$ python -q
>>> import numpy as np
>>> from numpy import linalg as LA
>>> np.set_printoptions(precision=3, suppress=True, linewidth=140, sign=" ")
>>> W0 = np.loadtxt("test9.csv", delimiter=",")
>>> print(W0)
[[ 0.  0.  0.  0.  0.  0.  0.  0.  0.  0.  0.]
 [ 0.  1.  0.  0.  0.  0.  0.  0.  0.  0.  0.]
 [ 0.  0.  3.  0.  0.  0.  0.  0.  0.  0.  0.]
 [ 0.  0.  0.  0.  0.  0.  0.  0.  0.  0.  0.]
 [ 0.  0.  0.  0.  2.  0.  0.  0.  0.  0.  0.]
 [ 0.  0.  0.  0.  0.  0.  0.  0.  0.  0.  0.]
 [ 0.  0.  0.  0.  0.  0.  1.  0.  0.  0.  0.]
 [ 0.  0.  0.  0.  0.  0.  0.  0.  0.  0.  0.]
 [ 0.  0.  0.  0.  0.  0.  0.  0.  0.  0.  0.]
 [ 0.  0.  0.  0.  0.  0.  0.  0.  0.  1.  0.]
 [ 0.  0.  0.  0.  0.  0.  0.  0.  0.  0.  2.]]
>>> np.unique(W0.round(6), axis=0).shape
(7, 11)
>>> W0 @ LA.pinv(W0) @ W0
array([[ 0.,  0.,  0.,  0.,  0.,  0.,  0.,  0.,  0.,  0.,  0.],
       [ 0.,  1.,  0.,  0.,  0.,  0.,  0.,  0.,  0.,  0.,  0.],
       [ 0.,  0.,  3.,  0.,  0.,  0.,  0.,  0.,  0.,  0.,  0.],
       [ 0.,  0.,  0.,  0.,  0.,  0.,  0.,  0.,  0.,  0.,  0.],
       [ 0.,  0.,  0.,  0.,  2.,  0.,  0.,  0.,  0.,  0.,  0.],
       [ 0.,  0.,  0.,  0.,  0.,  0.,  0.,  0.,  0.,  0.,  0.],
       [ 0.,  0.,  0.,  0.,  0.,  0.,  1.,  0.,  0.,  0.,  0.],
       [ 0.,  0.,  0.,  0.,  0.,  0.,  0.,  0.,  0.,  0.,  0.],
       [ 0.,  0.,  0.,  0.,  0.,  0.,  0.,  0.,  0.,  0.,  0.],
       [ 0.,  0.,  0.,  0.,  0.,  0.,  0.,  0.,  0.,  1.,  0.],
       [ 0.,  0.,  0.,  0.,  0.,  0.,  0.,  0.,  0.,  0.,  2.]])
>>> round(float(np.trace(LA.pinv(W0) @ W0)), 3)
6.0
>>> LA.lstsq(W0[:-1].T, W0[-1])[2]
np.int32(5)
>>> arr = np.tanh(np.array([[2.2, -0.7, 0.5],
...     [0.1, -0.4, -0.5],
...     [0.9, 0.2, -2.4],
...     [-1.5, 1.1, -1.5],
...     [-0.4, 0.9, -0.1],
...     [0.4, 0.7, 0.1],
...     [0.0, 0.4, -0.4],
...     [2.1, 0.7, -0.1],
...     [1.5, -0.1, 0.9],
...     [0.9, 1.4, -1.3],
...     [1.5, -1.7, 0.0],
...     [2.9, 2.0, -0.7],
...     [1.6, -0.4, 1.0],
...     [-0.1, -0.1, 1.2],
...     [-1.2, -0.6, -0.9],
...     [-0.1, 0.0, -0.5],
...     [-2.3, -1.3, 0.5],
...     [2.6, -1.0, 1.6],
...     [0.4, 0.4, 0.6]]) @ np.array([[-0.4, -0.7, 1.7, -1.4, 0.7, -1.9, 0.0, 1.5, -0.7],
...     [1.2, 0.3, 0.8, 0.1, -0.1, 0.7, 0.3, -0.9, 1.1],
...     [0.4, -0.6, -0.2, 1.7, -1.7, 0.4, -0.9, 0.1, -0.9]]))
>>> arr
array([[-0.909, -0.967,  0.996, -0.98 ,  0.641, -1.   , -0.578,  0.999, -0.992],
       [-0.617,  0.11 , -0.05 , -0.774,  0.744, -0.585,  0.319,  0.43 , -0.06 ],
       [-0.793,  0.701,  0.974, -1.   ,  1.   , -0.987,  0.977,  0.731,  0.941],
       [ 0.867,  0.979, -0.879, -0.327,  0.883,  0.995,  0.933, -0.998,  0.999],
       [ 0.834,  0.544,  0.06 ,  0.446, -0.197,  0.874,  0.345, -0.89 ,  0.876],
       [ 0.617, -0.129,  0.84 , -0.31 ,  0.04 , -0.226,  0.119, -0.02 ,  0.38 ],
       [ 0.31 ,  0.345,  0.38 , -0.565,  0.565,  0.119,  0.446, -0.38 ,  0.664],
       [-0.04 , -0.834,  1.   , -0.995,  0.917, -0.998,  0.291,  0.987, -0.544],
       [-0.345, -0.925,  0.98 , -0.523, -0.438, -0.988, -0.686,  0.985, -0.962],
       [ 0.664,  0.515,  0.994, -0.997,  0.991, -0.848,  0.92 , -0.04 ,  0.969],
       [-0.99 , -0.915,  0.831, -0.979,  0.84 , -0.999, -0.47 ,  0.999, -0.994],
       [ 0.744, -0.766,  1.   , -1.   ,  0.995, -1.   ,  0.843,  0.986,  0.664],
       [-0.617, -0.951,  0.976, -0.523, -0.493, -0.994, -0.77 ,  0.993, -0.986],
       [ 0.38 , -0.592, -0.454,  0.974, -0.97 ,  0.537, -0.804,  0.06 , -0.808],
       [-0.537,  0.834, -0.982,  0.09 ,  0.635,  0.905,  0.558, -0.874,  0.757],
       [-0.159,  0.354, -0.07 , -0.611,  0.653, -0.01 ,  0.422, -0.197,  0.478],
       [-0.414,  0.726, -1.   ,  0.999, -0.981,  0.999, -0.686, -0.977, -0.264],
       [-0.922, -0.996,  0.997, -0.77 , -0.664, -1.   , -0.94 ,  1.   , -1.   ],
       [ 0.508, -0.478,  0.706,  0.462, -0.653, -0.235, -0.397,  0.291, -0.363]])
>>> A2 = np.c_[arr[:, :2] @ np.array([[1, 1], [1, 0]]), np.array([2, 3, 1, 0, 1, 1, 0, 3, 1, 3, 0, 0, 0, 3, 3, 3, 3, 1, 0])]
>>> A2
array([[-1.876, -0.909,  2.   ],
       [-0.507, -0.617,  3.   ],
       [-0.092, -0.793,  1.   ],
       [ 1.846,  0.867,  0.   ],
       [ 1.378,  0.834,  1.   ],
       [ 0.488,  0.617,  1.   ],
       [ 0.655,  0.31 ,  0.   ],
       [-0.874, -0.04 ,  3.   ],
       [-1.27 , -0.345,  1.   ],
       [ 1.179,  0.664,  3.   ],
       [-1.905, -0.99 ,  0.   ],
       [-0.021,  0.744,  0.   ],
       [-1.568, -0.617,  0.   ],
       [-0.212,  0.38 ,  3.   ],
       [ 0.297, -0.537,  3.   ],
       [ 0.195, -0.159,  3.   ],
       [ 0.312, -0.414,  3.   ],
       [-1.917, -0.922,  1.   ],
       [ 0.03 ,  0.508,  0.   ]])
>>> LA.norm(LA.qr(arr)[0].T @ A2, axis=0) ** 2 / ((A2 ** 2).sum(axis=0) + 1e-12)
array([ 1. ,  1. ,  0.2])
>>> np.round(LA.lstsq(arr, A2[:, 0])[0], 3) + 0
array([ 1.,  1.,  0.,  0.,  0.,  0.,  0.,  0.,  0.])
>>> q, Rm = LA.qr(arr)
>>> np.round(q.T @ q, 3) + 0
array([[ 1.,  0.,  0.,  0.,  0.,  0.,  0.,  0.,  0.],
       [ 0.,  1.,  0.,  0.,  0.,  0.,  0.,  0.,  0.],
       [ 0.,  0.,  1.,  0.,  0.,  0.,  0.,  0.,  0.],
       [ 0.,  0.,  0.,  1.,  0.,  0.,  0.,  0.,  0.],
       [ 0.,  0.,  0.,  0.,  1.,  0.,  0.,  0.,  0.],
       [ 0.,  0.,  0.,  0.,  0.,  1.,  0.,  0.,  0.],
       [ 0.,  0.,  0.,  0.,  0.,  0.,  1.,  0.,  0.],
       [ 0.,  0.,  0.,  0.,  0.,  0.,  0.,  1.,  0.],
       [ 0.,  0.,  0.,  0.,  0.,  0.,  0.,  0.,  1.]])
>>> np.abs(np.diag(Rm))
array([ 2.823,  2.979,  2.698,  1.926,  1.276,  0.918,  0.651,  0.424,  0.498])
>>> np.allclose(Rm.T @ Rm, arr.T @ arr)
True
>>> x0 = np.array([4, 0, 5, 3, 4, 6, 1, 3, 7])
>>> rhs = arr @ x0
>>> b, lr = np.zeros(9), 1 / LA.norm(arr, 2) ** 2
>>> for i in range(150):
...     b -= lr * arr.T @ (arr @ b - rhs)
...     if i % 50 == 0: print(i, round(LA.norm(arr @ b - rhs), 3))
... 
0 19.092
50 3.733
100 2.539
>>> np.round(LA.cond(arr), 3)
np.float64(32.532)
>>> b
array([ 3.859, -0.981,  4.165,  2.629,  2.772,  3.462,  3.289,  0.104,  5.701])
>>> def softmax(z):
...     e = np.exp(z - z.max(axis=-1, keepdims=True))
...     return e / e.sum(axis=-1, keepdims=True)
... 
>>> np.round(softmax(10 * arr[4]), 3) + 0
array([ 0.243,  0.013,  0.   ,  0.005,  0.   ,  0.364,  0.002,  0.   ,  0.373])
>>> softmax(arr[4])
array([ 0.163,  0.122,  0.075,  0.111,  0.058,  0.17 ,  0.1  ,  0.029,  0.17 ])
>>> att = arr @ arr.T / np.sqrt(9)
>>> softmax(att)[4] @ arr
array([ 0.254,  0.35 , -0.057, -0.11 ,  0.248,  0.295,  0.297, -0.371,  0.44 ])
>>> print(softmax(att).round(6).argmax(axis=1))
[  0   2   2   3   3  11   9   7  17   9  10  11  17  13  14   2  16  17   8]
>>> A = np.diag(np.array([-1, 1, 0, -1, -3, 2]))
>>> print(A)
[[-1  0  0  0  0  0]
 [ 0  1  0  0  0  0]
 [ 0  0  0  0  0  0]
 [ 0  0  0 -1  0  0]
 [ 0  0  0  0 -3  0]
 [ 0  0  0  0  0  2]]
>>> np.all(LA.eigvalsh(A) > 0)
np.False_
>>> round(float(LA.det(A)), 3)
0.0
>>> print(A @ A)
[[ 1  0  0  0  0  0]
 [ 0  1  0  0  0  0]
 [ 0  0  0  0  0  0]
 [ 0  0  0  1  0  0]
 [ 0  0  0  0  9  0]
 [ 0  0  0  0  0  4]]
>>> (A != 0).astype(int)
array([[ 1,  0,  0,  0,  0,  0],
       [ 0,  1,  0,  0,  0,  0],
       [ 0,  0,  0,  0,  0,  0],
       [ 0,  0,  0,  1,  0,  0],
       [ 0,  0,  0,  0,  1,  0],
       [ 0,  0,  0,  0,  0,  1]])
>>> np.sort(LA.eigvals(A).real)
array([-3., -1., -1.,  0.,  1.,  2.])
>>> LA.lstsq(A[:-1].T, A[-1])[2]
np.int32(4)
>>> np.abs(np.diag(LA.qr(A)[1])) > 1e-9
array([ True,  True, False,  True,  True,  True])
>>> M, _ = LA.qr(np.array([[0.4, -0.9, 0.1, -1.0, -2.0, 1.0, -2.0, 0.7, -0.1],
...     [-3.3, 0.5, 1.1, -1.0, 0.7, -1.0, 1.3, -1.8, 1.2],
...     [-0.9, -0.3, 0.2, 0.6, 2.0, 0.2, -1.4, -0.6, 1.2],
...     [3.1, 0.0, 0.6, 1.1, -1.0, -1.4, -1.1, 0.7, 0.4],
...     [1.0, 0.6, -0.2, -0.2, -2.6, 0.2, 0.4, 0.2, -0.1],
...     [-0.1, -1.1, -0.7, -1.1, 0.6, 0.3, -0.9, -0.6, 0.3],
...     [-0.3, 0.5, 1.4, 0.0, -1.3, 0.6, -0.4, -0.1, -0.2],
...     [0.7, 0.1, 0.3, -1.0, -1.4, 1.2, -1.4, 0.4, -0.8],
...     [1.0, 0.3, 2.2, 0.6, 0.1, -1.1, -0.5, -0.1, -0.9]]))
>>> M.round(3) + 0
array([[-0.082, -0.508, -0.305,  0.323, -0.631,  0.033,  0.073,  0.323,  0.172],
       [ 0.673,  0.223, -0.294,  0.225,  0.053,  0.507,  0.3  ,  0.051, -0.091],
       [ 0.183, -0.189, -0.174, -0.481, -0.046, -0.357,  0.647, -0.258,  0.233],
       [-0.632,  0.06 , -0.196, -0.156,  0.012,  0.448,  0.419,  0.   , -0.398],
       [-0.204,  0.363,  0.265,  0.369, -0.299,  0.147,  0.202, -0.495,  0.472],
       [ 0.02 , -0.633, -0.069,  0.252,  0.326,  0.173, -0.11 , -0.61 , -0.104],
       [ 0.061,  0.281, -0.378,  0.103, -0.387, -0.384, -0.168, -0.399, -0.529],
       [-0.143,  0.071, -0.076,  0.611,  0.425, -0.463,  0.383,  0.222, -0.07 ],
       [-0.204,  0.191, -0.727, -0.075,  0.268,  0.031, -0.288, -0.032,  0.481]])
>>> q, Rm = LA.qr(M)
>>> q.shape, Rm.shape
((9, 9), (9, 9))
>>> np.round(q @ Rm, 3) + 0
array([[-0.082, -0.508, -0.305,  0.323, -0.631,  0.033,  0.073,  0.323,  0.172],
       [ 0.673,  0.223, -0.294,  0.225,  0.053,  0.507,  0.3  ,  0.051, -0.091],
       [ 0.183, -0.189, -0.174, -0.481, -0.046, -0.357,  0.647, -0.258,  0.233],
       [-0.632,  0.06 , -0.196, -0.156,  0.012,  0.448,  0.419,  0.   , -0.398],
       [-0.204,  0.363,  0.265,  0.369, -0.299,  0.147,  0.202, -0.495,  0.472],
       [ 0.02 , -0.633, -0.069,  0.252,  0.326,  0.173, -0.11 , -0.61 , -0.104],
       [ 0.061,  0.281, -0.378,  0.103, -0.387, -0.384, -0.168, -0.399, -0.529],
       [-0.143,  0.071, -0.076,  0.611,  0.425, -0.463,  0.383,  0.222, -0.07 ],
       [-0.204,  0.191, -0.727, -0.075,  0.268,  0.031, -0.288, -0.032,  0.481]])
>>> np.trace(q @ q.T)
np.float64(9.0)
>>> np.round(abs(Rm[0, 0]), 3), np.round(LA.norm(M[:, 0]), 3)
(np.float64(1.0), np.float64(1.0))
>>> q.round(3) + 0
array([[-0.082, -0.508, -0.305,  0.323, -0.631,  0.033,  0.073,  0.323,  0.172],
       [ 0.673,  0.223, -0.294,  0.225,  0.053,  0.507,  0.3  ,  0.051, -0.091],
       [ 0.183, -0.189, -0.174, -0.481, -0.046, -0.357,  0.647, -0.258,  0.233],
       [-0.632,  0.06 , -0.196, -0.156,  0.012,  0.448,  0.419,  0.   , -0.398],
       [-0.204,  0.363,  0.265,  0.369, -0.299,  0.147,  0.202, -0.495,  0.472],
       [ 0.02 , -0.633, -0.069,  0.252,  0.326,  0.173, -0.11 , -0.61 , -0.104],
       [ 0.061,  0.281, -0.378,  0.103, -0.387, -0.384, -0.168, -0.399, -0.529],
       [-0.143,  0.071, -0.076,  0.611,  0.425, -0.463,  0.383,  0.222, -0.07 ],
       [-0.204,  0.191, -0.727, -0.075,  0.268,  0.031, -0.288, -0.032,  0.481]])
>>> print(np.abs(np.diag(Rm)))
[ 1.  1.  1.  1.  1.  1.  1.  1.  1.]
